$ ipython --no-banner

In [1]: import numpy as np

In [2]: from numpy import linalg as LA

In [3]: np.set_printoptions(precision=3, suppress=True, linewidth=100)

In [4]: u = np.array([3, 1, 2, 0, 2, 0, 1, 1, 2, 1])

In [5]: v = np.array([-3, -3, -1, 1, -2, -1, -2, 2, -2])

In [6]: X = np.outer(u, v)

In [7]: print(X)
[[-9 -9 -3  3 -6 -3 -6  6 -6]
 [-3 -3 -1  1 -2 -1 -2  2 -2]
 [-6 -6 -2  2 -4 -2 -4  4 -4]
 [ 0  0  0  0  0  0  0  0  0]
 [-6 -6 -2  2 -4 -2 -4  4 -4]
 [ 0  0  0  0  0  0  0  0  0]
 [-3 -3 -1  1 -2 -1 -2  2 -2]
 [-3 -3 -1  1 -2 -1 -2  2 -2]
 [-6 -6 -2  2 -4 -2 -4  4 -4]
 [-3 -3 -1  1 -2 -1 -2  2 -2]]

In [8]: rk = LA.matrix_rank(X)

In [9]: print(rk)
1

In [10]: null = LA.svd(X)[2][rk:].T

In [11]: print([int(LA.matrix_rank(np.delete(X, i, axis=0))) for i in range(10)])
[1, 1, 1, 1, 1, 1, 1, 1, 1, 1]

In [12]: print(np.allclose(X @ null, 0))
True

In [13]: other = X[0, 0] * X[1:] - np.outer(X[1:, 0], X[0])

In [14]: print(other)
[[0 0 0 0 0 0 0 0 0]
 [0 0 0 0 0 0 0 0 0]
 [0 0 0 0 0 0 0 0 0]
 [0 0 0 0 0 0 0 0 0]
 [0 0 0 0 0 0 0 0 0]
 [0 0 0 0 0 0 0 0 0]
 [0 0 0 0 0 0 0 0 0]
 [0 0 0 0 0 0 0 0 0]
 [0 0 0 0 0 0 0 0 0]]

In [15]: print(X[:, 0] / X[0, 0])
[ 1.     0.333  0.667 -0.     0.667 -0.     0.333  0.333  0.667  0.333]

In [16]: print(np.flatnonzero(~other.round(6).any(axis=1)))
[0 1 2 3 4 5 6 7 8]

In [17]: left, sig, VT = LA.svd(X)

In [18]: print(sig)
[30.414  0.     0.     0.     0.     0.     0.     0.     0.   ]

In [19]: other = left[:, :1] @ np.diag(sig[:1]) @ VT[:1]

In [20]: print(round(LA.norm(X - other) / LA.norm(X), 3))
0.0

In [21]: print(LA.matrix_rank(X, rtol=0.05))
1

In [22]: print(round(LA.norm(X - other, 2), 3), sig[1])
0.0 0.0

In [23]: print(LA.matrix_rank(other))
1
